% python3 -q
>>> import numpy as np
>>> import numpy.linalg as la
>>> np.set_printoptions(precision=3, suppress=True, linewidth=140)
>>> def tidy(a):
...     return np.round(a, 3) + 0
... 
>>> data = np.load("x.npy")
>>> print(data)
[[-3.396 -2.525 -2.643  0.319]
 [ 4.025  1.99  -1.269  1.797]
 [-0.944 -0.23   4.896  0.293]
 [-3.064 -1.581 -3.558  0.671]
 [ 2.604  0.039  3.114  2.919]
 [ 1.251 -4.538 -1.669  0.237]
 [ 3.17  -3.322 -0.065 -1.977]
 [-3.187  0.335  0.36   3.821]
 [ 1.2   -1.014 -3.332  3.381]
 [ 0.35   3.718 -2.953  1.526]
 [-1.411 -0.808 -3.272 -3.413]
 [-0.471 -4.293 -2.095  1.4  ]
 [-3.999  2.459  1.463  0.907]
 [ 3.398 -1.697  2.831 -1.599]
 [-0.807 -4.529 -1.677 -1.01 ]
 [-0.985 -4.582 -1.738  0.126]
 [ 0.288  2.308  3.636  2.524]
 [-1.075 -3.584  1.516 -2.95 ]
 [-0.724  2.329 -3.948 -1.862]
 [-0.972 -2.274  0.486 -4.318]
 [ 3.521 -2.894  1.796  1.004]]
>>> B = np.array([[3, 2], [3, 5], [5, 5], [0, 1]])
>>> print(la.matrix_rank(data @ B))
2
>>> print(np.vstack([data, B.T]).shape)
(23, 4)
>>> labels = data[:, 1] > np.median(data[:, 1])
>>> f = data[labels].mean(axis=0) - data[~labels].mean(axis=0)
>>> print(np.argsort(-np.abs(f).round(6), kind="stable"))
[1 3 2 0]
>>> m1 = np.loadtxt("out2.csv", delimiter=",")
>>> print(m1)
[[  2.   1.   0.   3.]
 [  5.  -2.  -3.   1.]
 [  8.  -1.  -4.   2.]
 [ 11.  -4.  -5.   0.]
 [ 12.  -7.  -3.   1.]
 [  9.  -7.  -6.   3.]
 [  9.  -8.  -4.   6.]
 [ 11.  -8.  -2.   3.]
 [ 12.  -5.   1.   5.]
 [  9.  -8.   0.   5.]
 [  9.  -5.   1.   6.]
 [ 10.  -2.   0.   3.]
 [  9.  -2.   3.   5.]
 [  9.  -1.   0.   4.]
 [  6.  -4.   3.   4.]
 [  8.  -1.   1.   5.]
 [  8.  -3.   4.   4.]
 [ 10.  -6.   7.   5.]
 [ 11.  -7.   7.   3.]
 [ 10.  -5.   9.   2.]
 [  9.  -8.  12.  -1.]
 [ 12.  -8.  14.  -4.]
 [  9.  -7.  11.  -1.]
 [  6.  -7.  11.  -3.]
 [  3. -10.  12.  -2.]]
>>> vec = np.array([9, -5, -9, -4])
>>> y = m1 @ vec
>>> b, lr = np.zeros(4), 1 / la.norm(m1, 2) ** 2
>>> for i in range(40):
...     b -= lr * m1.T @ (m1 @ b - y)
...     if i % 10 == 0: print(i, round(la.norm(m1 @ b - y), 3))
... 
0 218.712
10 67.089
20 42.445
30 27.456
>>> print(tidy(b))
[ 8.384 -5.103 -8.56  -2.418]
>>> Ac = m1 - m1.mean(axis=0)
>>> Uu, sv, Vh = la.svd(Ac, full_matrices=False)
>>> print(np.abs(Vh[0]).argmax())
2
>>> print(tidy(Vh[0] * np.sign(Vh[0, np.abs(Vh[0]).argmax()])))
[-0.025 -0.233  0.928 -0.29 ]
>>> print(tidy(sv ** 2 / (sv ** 2).sum()))
[0.688 0.155 0.095 0.063]
>>> print(np.searchsorted(np.cumsum(sv ** 2) / (sv ** 2).sum(), 0.9) + 1)
3
>>> print(la.matrix_rank(Ac))
4
>>> P = data @ la.solve(data.T @ data, data.T)
>>> print(np.trace(P))
4.0
>>> print(np.allclose(P @ P, P))
True
>>> print(la.matrix_rank(np.eye(21) - P))
17
>>> print(m1.ravel(order="F"))
[  2.   5.   8.  11.  12.   9.   9.  11.  12.   9.   9.  10.   9.   9.   6.   8.   8.  10.  11.  10.   9.  12.   9.   6.   3.   1.  -2.
  -1.  -4.  -7.  -7.  -8.  -8.  -5.  -8.  -5.  -2.  -2.  -1.  -4.  -1.  -3.  -6.  -7.  -5.  -8.  -8.  -7.  -7. -10.   0.  -3.  -4.  -5.
  -3.  -6.  -4.  -2.   1.   0.   1.   0.   3.   0.   3.   1.   4.   7.   7.   9.  12.  14.  11.  11.  12.   3.   1.   2.   0.   1.   3.
   6.   3.   5.   5.   6.   3.   5.   4.   4.   5.   4.   5.   3.   2.  -1.  -4.  -1.  -3.  -2.]
>>> blk = m1.reshape(25, 2, -1)
>>> print(blk.shape)
(25, 2, 2)
>>> print(np.einsum("ihd,jhd->hij", blk, blk).shape)
(2, 25, 25)
>>> print(np.einsum("ihd,ihd->ih", blk, blk))
[[  5.   9.]
 [ 29.  10.]
 [ 65.  20.]
 [137.  25.]
 [193.  10.]
 [130.  45.]
 [145.  52.]
 [185.  13.]
 [169.  26.]
 [145.  25.]
 [106.  37.]
 [104.   9.]
 [ 85.  34.]
 [ 82.  16.]
 [ 52.  25.]
 [ 65.  26.]
 [ 73.  32.]
 [136.  74.]
 [170.  58.]
 [125.  85.]
 [145. 145.]
 [208. 212.]
 [130. 122.]
 [ 85. 130.]
 [109. 148.]]
>>> print(blk.sum(axis=1))
[[  2.   4.]
 [  2.  -1.]
 [  4.   1.]
 [  6.  -4.]
 [  9.  -6.]
 [  3.  -4.]
 [  5.  -2.]
 [  9.  -5.]
 [ 13.   0.]
 [  9.  -3.]
 [ 10.   1.]
 [ 10.   1.]
 [ 12.   3.]
 [  9.   3.]
 [  9.   0.]
 [  9.   4.]
 [ 12.   1.]
 [ 17.  -1.]
 [ 18.  -4.]
 [ 19.  -3.]
 [ 21.  -9.]
 [ 26. -12.]
 [ 20.  -8.]
 [ 17. -10.]
 [ 15. -12.]]
>>> B = np.array([[3, 2, -3, -3, -2],
...     [1, 2, -1, -3, -3],
...     [-2, -1, 3, 3, 2],
...     [1, 3, -3, 2, 3],
...     [-1, 2, 2, -2, 2]])
>>> B[-1] = B[0]
>>> feats = B + 0.3 * np.eye(5)
>>> print(feats)
[[ 3.3  2.  -3.  -3.  -2. ]
 [ 1.   2.3 -1.  -3.  -3. ]
 [-2.  -1.   3.3  3.   2. ]
 [ 1.   3.  -3.   2.3  3. ]
 [ 3.   2.  -3.  -3.  -1.7]]
>>> t = np.radians(72)
>>> R = np.eye(5)
>>> R[4, 4] = R[0, 0] = np.cos(t)
>>> R[4, 0], R[0, 4] = -np.sin(t), np.sin(t)
>>> print(tidy(R))
[[ 0.309  0.     0.     0.     0.951]
 [ 0.     1.     0.     0.     0.   ]
 [ 0.     0.     1.     0.     0.   ]
 [ 0.     0.     0.     1.     0.   ]
 [-0.951  0.     0.     0.     0.309]]
>>> B = feats @ R.T
>>> print(tidy(np.abs(B - feats).max(axis=0)))
[4.182 0.    0.    0.    3.024]
>>> print(tidy(B))
[[-0.882  2.    -3.    -3.    -3.757]
 [-2.544  2.3   -1.    -3.    -1.878]
 [ 1.284 -1.     3.3    3.     2.52 ]
 [ 3.162  3.    -3.     2.3   -0.024]
 [-0.69   2.    -3.    -3.    -3.378]]
>>> print(np.allclose(feats @ feats.T, B @ B.T))
True
>>> E = -3 * np.eye(4) + np.eye(4, k=1)
>>> print(E)
[[-3.  1.  0.  0.]
 [ 0. -3.  1.  0.]
 [ 0.  0. -3.  1.]
 [ 0.  0.  0. -3.]]
>>> # triangular
>>> evals, vecs = la.eig(E)
>>> print(E @ vecs[:, 0] - evals[0] * vecs[:, 0])
[0. 0. 0. 0.]
>>> print(np.prod(evals))
81.0
>>> print(tidy(np.sort(la.eigvals(E.T))))
[-3. -3. -3. -3.]
>>> print(tidy(np.sort(la.eigvals(la.inv(E)))))
[-0.333 -0.333 -0.333 -0.333]
>>> B = np.array([[0, 2], [5, -2], [-4, 5], [-3, -3]])
>>> print(np.einsum("ij,ij->i", E, E))
[10. 10. 10.  9.]
>>> print(B.T @ E.T)
[[  5. -19.   9.   9.]
 [ -8.  11. -18.   9.]]
>>> print(np.einsum("ik,kj->ij", E, B))
[[  5.  -8.]
 [-19.  11.]
 [  9. -18.]
 [  9.   9.]]
>>> print(np.einsum("ik,kj->ji", E, B))
[[  5. -19.   9.   9.]
 [ -8.  11. -18.   9.]]
>>> Q, R = la.qr(E)
>>> print(np.trace(Q @ Q.T))
4.0
>>> f = np.array([6, -8, -5, 2])
>>> X = f[np.abs(np.subtract.outer(np.arange(4), np.arange(4)))]
>>> print(X)
[[ 6 -8 -5  2]
 [-8  6 -8 -5]
 [-5 -8  6 -8]
 [ 2 -5 -8  6]]
>>> evals, vecs = la.eigh(X)
>>> vec = np.array([3, 1, -2, -1])
>>> print(tidy(vecs * np.maximum(evals, 0) @ vecs.T))
[[ 7.751 -5.45  -2.45   3.751]
 [-5.45   9.713 -4.287 -2.45 ]
 [-2.45  -4.287  9.713 -5.45 ]
 [ 3.751 -2.45  -5.45   7.751]]
>>> print(np.abs(X).sum(axis=1).max(), tidy(np.abs(evals).max()))
27 16.928
>>> print(vec @ X @ vec)
100
>>> print(tidy(la.eigvalsh(X[1:, 1:])))
[-8.087 11.    15.087]
>>> print(tidy(vecs * np.abs(evals) @ vecs.T))
[[ 9.503 -2.9    0.1    5.503]
 [-2.9   13.426 -0.574  0.1  ]
 [ 0.1   -0.574 13.426 -2.9  ]
 [ 5.503  0.1   -2.9    9.503]]
